% python3 -q
>>> import numpy as np
>>> from numpy import linalg as LA
>>> np.set_printoptions(precision=1, suppress=True, linewidth=140)
>>> def rnd(a):
...     return np.round(a, 1) + 0
... 
>>> X = np.load("x.npy")
>>> X
array([[ 0.1, -0.1, -0.3,  0. , -0.4, -0.2, -0.3],
       [ 0. , -0.1,  4.9,  0. ,  7.2,  4.9,  7.2],
       [ 0.1,  0.1, -2.2,  0. , -3.3, -2.1, -3.2],
       [-0.1,  0.2,  0.5,  0. ,  0.5,  0.4,  0.7],
       [-0.2,  0. , -1.8,  0.1, -2.8, -1.7, -2.6],
       [ 0. , -0.1,  2. ,  0. ,  3.1,  2. ,  2.9],
       [ 0. ,  0. , -1.3,  0. , -1.9, -1.2, -1.8],
       [-0.2,  0. , -0.6,  0.1, -1. , -0.6, -1. ],
       [ 0. ,  0.1,  1.6,  0.2,  2.3,  1.8,  2.5],
       [ 0. ,  0. ,  0.2,  0. ,  0.3,  0. ,  0.2],
       [-0.1,  0. , -1.9, -0.3, -2.7, -1.9, -2.7],
       [ 0. , -0.1,  2.6, -0.2,  3.7,  2.5,  3.7],
       [ 0.2,  0. ,  3.1,  0.1,  4.4,  2.9,  4.4],
       [ 0. ,  0.1, -0.2, -0.1, -0.1,  0. , -0.3],
       [ 0. , -0.1, -0.6, -0.1, -1. , -0.6, -1. ],
       [-0.2,  0.1,  1.4,  0.2,  1.9,  1.2,  1.9],
       [ 0. ,  0. , -0.2,  0.1, -0.4, -0.2, -0.4],
       [ 0.1,  0.1,  1.9, -0.1,  2.5,  1.8,  2.5],
       [ 0. ,  0. ,  0.7, -0.1,  1.1,  0.8,  1. ],
       [ 0. ,  0. , -2.2, -0.2, -3.4, -2.1, -3.4],
       [ 0. ,  0.1,  2. ,  0. ,  2.9,  1.9,  3. ],
       [ 0. , -0.1, -2.2,  0.2, -3.4, -2.3, -3.4],
       [-0.2, -0.1, -1.6,  0. , -2.8, -1.9, -2.8],
       [-0.1,  0. ,  0.1,  0. ,  0.1,  0. ,  0.2],
       [-0.2,  0.1,  2.5,  0. ,  3.9,  2.6,  3.9],
       [ 0. ,  0.1,  0.9, -0.1,  1.6,  1. ,  1.5],
       [ 0. , -0.1,  2.7,  0.3,  4.1,  2.7,  4.1],
       [ 0. , -0.1, -0.2,  0.1,  0.2,  0.2,  0. ],
       [-0.1,  0.1,  0.9,  0.1,  1.4,  0.8,  1.2]])
>>> Xs = X - X.mean(axis=0)
>>> Uu, sv, VT = LA.svd(Xs, full_matrices=False)
>>> rnd(sv ** 2 / (sv ** 2).sum())
array([1., 0., 0., 0., 0., 0., 0.])
>>> rnd((sv ** 2).sum() ** 2 / (sv ** 4).sum())
np.float64(1.0)
>>> LA.matrix_rank(Xs)
np.int64(7)
>>> rnd(Xs.mean(axis=0))
array([0., 0., 0., 0., 0., 0., 0.])
>>> rnd(VT[0] * np.sign(VT[0, np.abs(VT[0]).argmax()]))
array([0. , 0. , 0.4, 0. , 0.6, 0.4, 0.6])
>>> (np.sign(Uu[:, 0]) == np.sign(Uu[0, 0])).astype(int)
array([1, 0, 1, 1, 1, 0, 1, 1, 0, 1, 1, 0, 0, 1, 1, 0, 1, 0, 0, 1, 0, 1, 1, 1, 0, 0, 0, 1, 0])
>>> x0 = np.array([3, 0, -1, -2, 2, -5, 4])
>>> y = X @ x0
>>> rnd(LA.pinv(X) @ X)
array([[1., 0., 0., 0., 0., 0., 0.],
       [0., 1., 0., 0., 0., 0., 0.],
       [0., 0., 1., 0., 0., 0., 0.],
       [0., 0., 0., 1., 0., 0., 0.],
       [0., 0., 0., 0., 1., 0., 0.],
       [0., 0., 0., 0., 0., 1., 0.],
       [0., 0., 0., 0., 0., 0., 1.]])
>>> rnd(LA.lstsq(X, y)[0])
array([ 3.,  0., -1., -2.,  2., -5.,  4.])
>>> rng = np.random.default_rng(137806)
>>> y = y + 0.3 * rng.normal(size=29)
>>> rnd(y)
array([-0.2, 13.8, -6.1,  1.5, -6.7,  5.9, -3. , -3.1,  3.1,  1.7, -4.4,  7.6,  9.1, -1. , -2.5,  2.7, -1.5,  4.6,  2. , -7. ,  6.6, -7.4,
       -6.3,  0.7,  7.1,  3.1,  7.6, -0.5,  2.1])
>>> coef, *_ = LA.lstsq(X, y)
>>> coef.round()
array([ 3.,  0., -1., -3.,  2., -5.,  4.])
>>> rnd(coef)
array([ 3.4,  0.2, -1. , -2.8,  1.9, -5.4,  4.4])
>>> rnd(X.mean(axis=0))
array([0. , 0. , 0.4, 0. , 0.6, 0.4, 0.6])
>>> X.shape
(29, 7)
>>> LA.matrix_rank(X)
np.int64(7)
>>> np.unravel_index(np.abs(X).argmax(), X.shape)
(np.int64(1), np.int64(4))
>>> A2 = np.c_[X[:, :6] @ np.array([[2, 4, 4, 2, 2, 0],
...     [5, 5, 0, 0, 2, 2],
...     [5, 5, 3, 5, 5, 2],
...     [4, 0, 1, 5, 3, 4],
...     [5, 0, 4, 0, 1, 4],
...     [0, 1, 2, 4, 0, 5]]), np.array([2, 1, 2, 3, 5, 1, 1, 5, 6, 8, 1, 6, 2, 1, 6, 6, 9, 4, 8, 3, 6, 4, 1, 9, 3, 2, 6, 9, 7])]
>>> rnd(A2)
array([[ -3.8,  -1.8,  -2.5,  -2.1,  -1.9,  -3.4,   2. ],
       [ 60. ,  28.9,  53.3,  44.1,  31.5,  62.9,   1. ],
       [-26.8, -12.2, -23.6, -19.2, -13.9, -27.9,   2. ],
       [  5.8,   3.5,   3.9,   3.9,   3.2,   5.4,   3. ],
       [-23. , -11.5, -20.7, -15.7, -11.9, -22.9,   5. ],
       [ 25. ,  11.5,  22.4,  18. ,  12.9,  26.2,   1. ],
       [-16. ,  -7.7, -13.9, -11.3,  -8.4, -16.2,   1. ],
       [ -8. ,  -4.4,  -7.7,  -5.3,  -4.1,  -7.8,   5. ],
       [ 20.8,  10.3,  17.8,  16.2,  11.1,  22.4,   6. ],
       [  2.5,   1. ,   1.8,   1. ,   1.3,   1.6,   8. ],
       [-24.4, -11.8, -21. , -18.8, -13.3, -25.3,   1. ],
       [ 30.2,  15. ,  27.4,  22. ,  15.9,  31.5,   6. ],
       [ 38.3,  19.2,  33.6,  28. ,  20.6,  38.7,   2. ],
       [ -1.4,  -0.5,  -1.1,  -1.5,  -1.2,  -1. ,   1. ],
       [ -8.9,  -4.1,  -7.1,  -5.9,  -4.5,  -8.8,   6. ],
       [ 17.4,   7.9,  13.6,  12.4,   9.3,  17.4,   6. ],
       [ -2.6,  -1.2,  -2.5,  -1.3,  -1.1,  -2.6,   9. ],
       [ 22.3,  12.2,  19.6,  16.4,  12.1,  22.6,   4. ],
       [  8.6,   4.3,   8. ,   6.2,   4.3,   9.4,   8. ],
       [-28.8, -13.1, -24.6, -20.4, -15. , -29.3,   3. ],
       [ 25. ,  12.4,  21.4,  17.6,  13.1,  25.3,   6. ],
       [-27.7, -13.8, -24.6, -19.2, -14. , -28.9,   4. ],
       [-22.9, -11.2, -20.6, -16. , -11.4, -24.1,   1. ],
       [  0.8,   0.1,   0.3,   0.3,   0.4,   0.6,   9. ],
       [ 32.1,  14.8,  27.5,  22.5,  16.2,  33.8,   3. ],
       [ 12.6,   6. ,  11. ,   8. ,   6. ,  13. ,   2. ],
       [ 34.7,  15.7,  30.2,  25.8,  18.3,  36.3,   6. ],
       [ -0.1,  -1.3,   0.7,   0.3,  -0.7,   1.6,   9. ],
       [ 12.2,   5.4,   9.6,   8. ,   6.2,  12. ,   7. ]])
>>> rnd(LA.norm(A2 - X @ LA.lstsq(X, A2)[0], axis=0))
array([ 0. ,  0. ,  0. ,  0. ,  0. ,  0. , 23.9])
>>> rnd(LA.lstsq(X, A2[:, 0])[0])
array([2., 5., 5., 4., 5., 0., 0.])
>>> A2 = np.array([[1, 1], [0, -2]])
>>> Z = np.array([[4, 1], [-2, 3]])
>>> F = np.kron(A2, Z)
>>> F
array([[ 4,  1,  4,  1],
       [-2,  3, -2,  3],
       [ 0,  0, -8, -2],
       [ 0,  0,  4, -6]])
>>> rnd(LA.norm(F, "nuc"))
np.float64(24.1)
>>> F[0] @ F[3]
np.int64(10)
>>> rnd(LA.norm(F, axis=0))
array([ 4.5,  3.2, 10. ,  7.1])
>>> rnd(LA.norm(F[0] - F[3]))
np.float64(8.1)
>>> rnd(LA.norm(F[0], 1)), rnd(LA.norm(F[0], np.inf))
(np.float64(10.0), np.float64(4.0))
>>> rnd(LA.norm(F) ** 2 / LA.norm(F, 2) ** 2)
np.float64(1.7)
>>> rnd(LA.norm(F, axis=1))
array([5.8, 5.1, 8.2, 7.2])
>>> LA.norm(F, axis=1).argmax()
np.int64(2)
>>> O = F.astype(float).copy()
>>> for j in range(4):
...     O[:, j] -= O[:, :j] @ (O[:, :j].T @ O[:, j])
...     O[:, j] /= LA.norm(O[:, j])
... 
>>> rnd(O.T @ F)
array([[ 4.5, -0.4,  4.5, -0.4],
       [ 0. ,  3.1,  0. ,  3.1],
       [ 0. ,  0. ,  8.9, -0.9],
       [ 0. ,  0. ,  0. ,  6.3]])
>>> np.allclose(F @ F.T, F.T @ F)
False
>>> rnd(LA.det(F))
np.float64(784.0)
>>> np.allclose(F, F.T)
False
>>> rnd(np.sort(np.abs(LA.eigvals(F))))
array([3.7, 3.7, 7.5, 7.5])
>>> rnd(np.abs(LA.eigvals(F)).max())
np.float64(7.5)
>>> O, R = LA.qr(F)
>>> rnd(R)
array([[-4.5,  0.4, -4.5,  0.4],
       [ 0. ,  3.1,  0. ,  3.1],
       [ 0. ,  0. ,  8.9, -0.9],
       [ 0. ,  0. ,  0. , -6.3]])
>>> rnd(abs(R[0, 0])), rnd(LA.norm(F[:, 0]))
(np.float64(4.5), np.float64(4.5))
>>> rnd(O.T @ O)
array([[1., 0., 0., 0.],
       [0., 1., 0., 0.],
       [0., 0., 1., 0.],
       [0., 0., 0., 1.]])
>>> rnd(np.abs(np.diag(R)))
array([4.5, 3.1, 8.9, 6.3])
>>> O.shape, R.shape
((4, 4), (4, 4))
>>> rnd(O @ R)
array([[ 4.,  1.,  4.,  1.],
       [-2.,  3., -2.,  3.],
       [ 0.,  0., -8., -2.],
       [ 0.,  0.,  4., -6.]])
>>> r0 = np.array([-2, -2, 4])
>>> np.correlate(F[3], F[0], "full")
array([  0,   0,   4,  10, -20,  10, -24])
>>> np.polyval(r0, F[3])
array([  4,   4, -36, -56])
>>> np.cross(F[3, :3], F[0, :3])
array([-4, 16,  0])
>>> feats = np.loadtxt("block11.csv", delimiter=",")
>>> rnd(feats)
array([[-1.1, -1.8, -2.2,  0.7,  1.5,  1.8, -2. ],
       [-0.2, -0.4, -0.5,  0.2,  0.3,  0.4, -0.4],
       [-0.8, -1.3, -1.6,  0.5,  1.1,  1.3, -1.4],
       [ 1. ,  1.6,  1.9, -0.6, -1.3, -1.6,  1.7],
       [-0.8, -1.3, -1.6,  0.5,  1.1,  1.3, -1.4],
       [-0.6, -0.9, -1.1,  0.4,  0.8,  0.9, -1. ],
       [ 0.7,  1.2,  1.4, -0.4, -1. , -1.2,  1.3]])
>>> # rank 1
>>> Uu, sv, VT = LA.svd(feats)
>>> np.argmax(sv[:-1] / (sv[1:] + 1e-6)) + 1
np.int64(1)
>>> rnd(sv)
array([8.2, 0. , 0. , 0. , 0. , 0. , 0. ])
>>> A2 = Uu[:, :1] @ np.diag(sv[:1]) @ VT[:1]
>>> LA.matrix_rank(A2)
np.int64(1)
>>> LA.matrix_rank(feats, rtol=0.05)
np.int64(1)
>>> rnd(A2)
array([[-1.1, -1.8, -2.2,  0.7,  1.5,  1.8, -2. ],
       [-0.2, -0.4, -0.5,  0.2,  0.3,  0.4, -0.4],
       [-0.8, -1.3, -1.6,  0.5,  1.1,  1.3, -1.4],
       [ 1. ,  1.6,  1.9, -0.6, -1.3, -1.6,  1.7],
       [-0.8, -1.3, -1.6,  0.5,  1.1,  1.3, -1.4],
       [-0.6, -0.9, -1.1,  0.4,  0.8,  0.9, -1. ],
       [ 0.7,  1.2,  1.4, -0.5, -1. , -1.2,  1.3]])
>>> rnd(np.abs(feats - A2).max())
np.float64(0.0)
>>> rnd(LA.norm(feats - A2) / LA.norm(feats))
np.float64(0.0)
>>> rnd(LA.norm(feats - A2, 2)), rnd(sv[1])
(np.float64(0.0), np.float64(0.0))
>>> W = np.array([[2, 1, 1, 1],
...     [3, 1, 3, 1],
...     [0, 2, 2, 3],
...     [2, 0, 2, 1],
...     [1, 2, 2, 2],
...     [1, 1, 1, 0],
...     [0, 0, 0, 3]])
>>> coef = np.array([2, 0, 3, 3])
>>> act = np.maximum(feats @ W + coef, 0)
>>> LA.matrix_rank(act)
np.int64(4)
>>> rnd((act > 0).mean(axis=0))
array([0.6, 0.3, 0.6, 0.4])
>>> (act > 0).astype(int)
array([[0, 0, 0, 0],
       [1, 0, 1, 1],
       [0, 0, 0, 0],
       [1, 1, 1, 1],
       [0, 0, 0, 0],
       [1, 0, 1, 0],
       [1, 1, 1, 1]])
>>> Z = np.array([[-3, -4, 3], [-1, -5, -1], [5, 2, 2], [-1, 0, 1]])
>>> rnd(act @ Z)
array([[  0. ,   0. ,   0. ],
       [  5.3,  -1.5,   8.6],
       [  0. ,   0. ,   0. ],
       [  6.6, -14.7,  38.6],
       [  0. ,   0. ,   0. ],
       [  1.5,  -0.9,   2.8],
       [  6.5, -11.5,  32.7]])
>>> [round(float(x), 1) for x in LA.svd(feats, compute_uv=False)[:3]]
[8.2, 0.0, 0.0]
>>> np.argsort(-LA.norm(feats, axis=0).round(6), kind="stable")[:3]
array([2, 6, 1])
>>> M = np.array([[2, 4, 5, 0, 1, 4],
...     [5, 4, 8, 2, 6, 3],
...     [4, 8, 4, 6, 2, 3],
...     [0, 6, 8, 3, 4, 6],
...     [5, 7, 4, 0, 0, 4],
...     [2, 5, 4, 0, 3, 3],
...     [5, 7, 6, 2, 0, 8],
...     [6, 4, 2, 7, 1, 2],
...     [0, 9, 5, 3, 5, 6],
...     [2, 7, 0, 3, 6, 5],
...     [1, 8, 6, 6, 5, 0],
...     [4, 7, 3, 8, 0, 1],
...     [1, 3, 3, 7, 1, 6],
...     [6, 1, 2, 9, 5, 2],
...     [6, 0, 2, 1, 0, 2],
...     [5, 7, 8, 0, 4, 4]])
>>> M
array([[2, 4, 5, 0, 1, 4],
       [5, 4, 8, 2, 6, 3],
       [4, 8, 4, 6, 2, 3],
       [0, 6, 8, 3, 4, 6],
       [5, 7, 4, 0, 0, 4],
       [2, 5, 4, 0, 3, 3],
       [5, 7, 6, 2, 0, 8],
       [6, 4, 2, 7, 1, 2],
       [0, 9, 5, 3, 5, 6],
       [2, 7, 0, 3, 6, 5],
       [1, 8, 6, 6, 5, 0],
       [4, 7, 3, 8, 0, 1],
       [1, 3, 3, 7, 1, 6],
       [6, 1, 2, 9, 5, 2],
       [6, 0, 2, 1, 0, 2],
       [5, 7, 8, 0, 4, 4]])
>>> W = np.array([[3, 1, 2], [3, 0, 1], [1, 0, 3], [1, 3, 0], [0, 2, 3], [3, 1, 0]])
>>> coef = np.array([2, -2, -3])
>>> act = np.maximum(M @ W + coef, 0)
>>> (act > 0).astype(int)
array([[1, 1, 1],
       [1, 1, 1],
       [1, 1, 1],
       [1, 1, 1],
       [1, 1, 1],
       [1, 1, 1],
       [1, 1, 1],
       [1, 1, 1],
       [1, 1, 1],
       [1, 1, 1],
       [1, 1, 1],
       [1, 1, 1],
       [1, 1, 1],
       [1, 1, 1],
       [1, 1, 1],
       [1, 1, 1]])
>>> (act > 0).mean(axis=0)
array([1., 1., 1.])
>>> LA.matrix_rank(act)
np.int64(3)
>>> act
array([[37,  6, 23],
       [48, 24, 53],
       [57, 27, 31],
       [49, 21, 39],
       [54,  7, 26],
       [36,  9, 27],
       [70, 17, 32],
       [47, 29, 22],
       [55, 23, 36],
       [47, 26, 26],
       [41, 27, 40],
       [49, 27, 21],
       [42, 28, 14],
       [40, 43, 31],
       [29,  9, 15],
       [58, 15, 50]])
>>> Z = np.array([[9, 9], [-3, 5], [-9, 3]])
>>> W @ Z
array([[  6,  38],
       [ 18,  30],
       [-18,  18],
       [  0,  24],
       [-33,  19],
       [ 24,  32]])
>>> Uu, sv, VT = LA.svd(feats)
>>> vecs = VT[:(sv > 1e-8).sum()]
>>> x0 = feats[0] + 3 * feats[5] + rng.integers(2) * np.eye(7)[3]
>>> rnd(x0)
array([-2.8, -4.5, -5.6,  2.8,  3.8,  4.5, -4.9])
>>> rnd(LA.norm(x0 - vecs.T @ vecs @ x0))
np.float64(1.0)
>>> labels = M[:, 0] > np.median(M[:, 0])
>>> r0 = M[labels].mean(axis=0) - M[~labels].mean(axis=0)
>>> rnd(r0)
array([ 3.7, -2. ,  0.3, -1. , -0.7, -0.2])
>>> A = np.load("mat.npy")
>>> A
array([[ 2,  4, -2, -3, -2, -4,  0],
       [ 8, 10,  4,  3,  4,  2,  6],
       [ 8, 10,  4,  3,  4,  2,  6],
       [ 1,  3, -3, -4, -3, -5, -1],
       [ 7,  9,  3,  2,  3,  1,  5],
       [ 1,  3, -3, -4, -3, -5, -1],
       [ 8, 10,  4,  3,  4,  2,  6],
       [ 4,  6,  0, -1,  0, -2,  2]])
>>> # column 4 repeats column 2
>>> A2 = A / LA.norm(A, axis=1, keepdims=True)
>>> C2 = A2 @ A2.T
>>> rnd(np.degrees(np.arccos(np.clip(C2[0, 5], -1, 1))))
np.float64(17.8)
>>> rnd(C2[0])
array([1. , 0.2, 0.2, 1. , 0.3, 1. , 0.2, 0.8])
>>> (C2 - 2 * np.eye(8)).round(6).argmax(axis=1)
array([3, 2, 1, 5, 1, 3, 1, 4])
